$ python3 -q
>>> import numpy as np
>>> np.set_printoptions(precision=2, suppress=True, linewidth=160)
>>> rng = np.random.default_rng(4403)
>>> th = rng.uniform(0, 2 * np.pi, 16)
>>> Q, _ = np.linalg.qr(np.array([[0.3, 0.2], [0.7, -1.2], [-1.3, 1.4]]))
>>> K = 10 * np.c_[np.cos(th), np.sin(th)] @ Q.T
>>> K
array([[-1.66,  6.72, -7.22],
       [-8.24,  4.4 ,  3.58],
       [ 7.23, -6.85,  0.93],
       [ 5.43,  1.46, -8.27],
       [-1.09,  6.47, -7.54],
       [-7.73,  6.34,  0.34],
       [-4.56,  7.46, -4.86],
       [-6.93,  7.04, -1.54],
       [ 0.23,  5.79, -8.15],
       [ 2.5 , -7.03,  6.66],
       [ 7.7 , -2.15, -6.01],
       [-5.84,  7.41, -3.31],
       [-5.97, -0.78,  7.98],
       [-6.43,  7.27, -2.43],
       [ 1.17,  5.21, -8.45],
       [ 4.47, -7.45,  4.95]])
>>> # looks like rank 2
>>> Uu, s, Vh = np.linalg.svd(K, full_matrices=False)
>>> print((s > 1e-8).sum())
2
>>> print(np.round(Uu.T @ Uu, 2) + 0)
[[1. 0. 0.]
 [0. 1. 0.]
 [0. 0. 1.]]
>>> np.round(Vh @ Vh.T, 2) + 0
array([[1., 0., 0.],
       [0., 1., 0.],
       [0., 0., 1.]])
>>> np.sqrt((s ** 2).sum()), round(np.linalg.norm(K), 2)
(np.float64(40.0), np.float64(40.0))
>>> print(np.cumsum(s ** 2) / np.sum(s ** 2))
[0.65 1.   1.  ]
>>> np.round(s / s[0], 2) + 0
array([1.  , 0.73, 0.  ])
>>> np.abs(Uu[:, 0]).round(6).argmax()
np.int64(6)
>>> Xs = K - K.mean(axis=0)
>>> Uu, s, Vh = np.linalg.svd(Xs, full_matrices=False)
>>> (np.sign(Uu[:, 0]) == np.sign(Uu[0, 0])).astype(int)
array([1, 1, 0, 0, 1, 1, 1, 1, 1, 0, 0, 1, 0, 1, 1, 0])
>>> np.round(Xs.mean(axis=0), 2) + 0
array([0., 0., 0.])
>>> np.round(s ** 2 / (s ** 2).sum(), 2) + 0
array([0.6, 0.4, 0. ])
>>> W0 = np.load("x.npy")
>>> W0
array([[1, 0, 2, 2],
       [2, 1, 0, 2],
       [0, 2, 2, 2],
       [2, 0, 2, 0]])
>>> x = np.array([-2, -3, 1, 3])
>>> y = W0 @ x
>>> beta, lr = np.zeros(4), 1 / np.linalg.norm(W0, 2) ** 2
>>> for i in range(3):
...     beta -= lr * W0.T @ (W0 @ beta - y)
...     if i % 1 == 0: print(i, round(np.linalg.norm(W0 @ beta - y), 2))
... 
0 5.44
1 5.05
2 4.71
>>> round(float(np.linalg.cond(W0)), 2)
4.66
>>> Uu, s, Vh = np.linalg.svd(W0, full_matrices=False)
>>> round(np.sqrt((s ** 2).sum()), 2), round(np.linalg.norm(W0), 2)
(np.float64(6.16), np.float64(6.16))
>>> np.abs(Uu[:, 0]).round(6).argmax()
np.int64(2)
>>> print(np.round(Uu.T @ W0 @ Vh.T, 2) + 0)
[[5.19 0.   0.   0.  ]
 [0.   2.37 0.   0.  ]
 [0.   0.   2.04 0.  ]
 [0.   0.   0.   1.11]]
>>> np.abs(Vh[0])
array([0.43, 0.31, 0.58, 0.61])
>>> (s > 1e-8).sum()
np.int64(4)
>>> Y = np.linalg.inv(W0)
>>> print(round(np.linalg.slogdet(W0)[0], 2))
-1.0
>>> np.round(np.linalg.cond(W0), 2)
np.float64(4.66)
>>> Y
array([[-0.14,  0.29, -0.14,  0.29],
       [-0.57,  0.14,  0.43,  0.14],
       [ 0.14, -0.29,  0.14,  0.21],
       [ 0.43,  0.14, -0.07, -0.36]])
>>> print((np.abs(Y) > 1e-9).astype(int))
[[1 1 1 1]
 [1 1 1 1]
 [1 1 1 1]
 [1 1 1 1]]
>>> np.round(np.linalg.inv(Y), 2) + 0
array([[1., 0., 2., 2.],
       [2., 1., 0., 2.],
       [0., 2., 2., 2.],
       [2., 0., 2., 0.]])
>>> print(np.allclose(Y, W0.T))
False
>>> np.linalg.det(W0) * Y
array([[  4.,  -8.,   4.,  -8.],
       [ 16.,  -4., -12.,  -4.],
       [ -4.,   8.,  -4.,  -6.],
       [-12.,  -4.,   2.,  10.]])
>>> np.round(np.linalg.det(W0) * np.linalg.det(Y), 2)
np.float64(1.0)
>>> data = np.load("case9.npy")
>>> data
array([[1.  , 0.  , 0.  ],
       [0.  , 1.  , 0.  ],
       [0.33, 0.  , 0.67]])
>>> np.sort(np.linalg.eigvals(data).real)
array([0.67, 1.  , 1.  ])
>>> Y = data + rng.integers(-2, 3, (3, 2)) @ rng.integers(-2, 3, (2, 3))
>>> Y
array([[-2.  ,  3.  , -4.  ],
       [ 2.  , -1.  ,  0.  ],
       [-2.67,  3.  , -3.33]])
>>> np.abs(Y - data).sum(axis=1)
array([10.,  4., 10.])
>>> np.linalg.matrix_rank(Y - data, tol=1e-8)
np.int64(2)
>>> print(Y - data)
[[-3.  3. -4.]
 [ 2. -2.  0.]
 [-3.  3. -4.]]
>>> M = np.load("m.npy")
>>> M
array([[ 3.32,  2.68, -1.35],
       [-1.11, -0.88,  0.43],
       [-0.56, -0.43,  0.25],
       [ 3.72,  2.98, -1.49],
       [ 4.71,  3.8 , -1.87],
       [-0.31, -0.25,  0.11],
       [-7.54, -6.04,  3.04],
       [-1.12, -0.86,  0.45],
       [ 0.79,  0.65, -0.29],
       [-3.44, -2.78,  1.37],
       [ 4.52,  3.6 , -1.83]])
>>> x = np.array([-1, 3, -3])
>>> y = M @ x
>>> y
array([  8.77,  -2.82,  -1.48,   9.69,  12.3 ,  -0.77, -19.7 ,  -2.81,   2.03,  -9.01,  11.77])
>>> print(np.linalg.solve(M.T @ M, M.T @ y))
[-1.  3. -3.]
>>> y = y + 0.05 * rng.normal(size=11)
>>> y
array([  8.72,  -2.74,  -1.56,   9.65,  12.4 ,  -0.75, -19.69,  -2.76,   1.99,  -9.  ,  11.83])
>>> beta, *_ = np.linalg.lstsq(M, y)
>>> np.round(M.T @ (y - M @ beta), 2) + 0
array([0., 0., 0.])
>>> np.round(np.linalg.norm(y - M @ beta), 2)
np.float64(0.18)
>>> Uu, s, Vh = np.linalg.svd(M)
>>> np.argmax(s[:-1] / (s[1:] + 1e-6)) + 1
np.int64(1)
>>> s
array([15.88,  0.07,  0.03])
>>> Y = Uu[:, :1] @ np.diag(s[:1]) @ Vh[:1]
>>> print(round(float(np.linalg.norm(M - Y, 2)), 2), np.round(s[1], 2))
0.07 0.07
>>> np.linalg.matrix_rank(M, rtol=0.05)
np.int64(1)
>>> round(float(np.linalg.norm(M - Y) / np.linalg.norm(M)), 2)
0.0
>>> Q, evecs = np.linalg.qr(M[:, :1])[0], np.linalg.qr(M[:, 1:])[0]
>>> s = np.linalg.svd(Q.T @ evecs, compute_uv=False)
>>> s
array([1.])
>>> round(np.linalg.norm(Q @ Q.T - evecs @ evecs.T, 2), 2)
np.float64(1.0)
>>> print(np.abs(np.linalg.svd(M)[2][-1]))
[0.64 0.51 0.58]
>>> round(np.log10(np.linalg.cond(M)))
3
>>> print(np.argsort(-np.linalg.norm(M, axis=0).round(6), kind="stable")[:3])
[0 1 2]
>>> X = np.loadtxt("sample2.csv", delimiter=",")
>>> print(X)
[[ 9.49  7.93  1.83]
 [ 8.37 11.01  4.35]
 [ 8.38  8.78  2.3 ]
 [10.71  8.99  3.18]
 [ 7.35  9.21  2.78]
 [ 7.73  8.49  2.62]
 [ 8.38  9.63  2.76]
 [ 9.98 10.67  4.17]
 [ 9.02  9.07  4.55]
 [ 7.99 10.08  3.27]
 [ 9.47  7.82  2.2 ]
 [ 7.91  8.21  3.79]
 [ 8.07  9.05  4.67]
 [ 9.46  7.82  2.63]
 [ 6.98  9.1   3.04]
 [10.47  7.58  2.68]
 [ 8.93  7.59  2.03]
 [ 8.47  8.51  3.06]
 [ 9.68  9.24  4.02]
 [ 8.43  8.32  3.53]
 [ 6.75  9.84  1.  ]
 [ 8.87 10.3   4.63]
 [ 8.94 10.79  4.75]
 [ 9.48  9.1   4.36]
 [ 7.86  7.86  4.45]
 [ 8.1   8.47  2.87]]
>>> np.linalg.matrix_rank(X, rtol=0.1)
np.int64(1)
>>> np.argsort(-np.linalg.norm(X, axis=0).round(6), kind="stable")[:3]
array([1, 0, 2])
>>> round(np.linalg.norm(X, 2) / np.linalg.norm(X), 2)
np.float64(0.99)
>>> dist = np.linalg.norm(X[:, None] - X[None], axis=-1)
>>> np.linalg.matrix_rank(dist ** 2)
np.int64(5)
>>> dist[:5, :5]
array([[0.  , 4.13, 1.47, 2.11, 2.67],
       [4.13, 0.  , 3.03, 3.31, 2.6 ],
       [1.47, 3.03, 0.  , 2.5 , 1.21],
       [2.11, 3.31, 2.5 , 0.  , 3.39],
       [2.67, 2.6 , 1.21, 3.39, 0.  ]])
>>> np.flatnonzero(dist[19] < dist.mean() / 2)
array([11, 17, 19, 25])
>>> np.unravel_index(dist.round(6).argmax(), dist.shape)
(np.int64(15), np.int64(20))
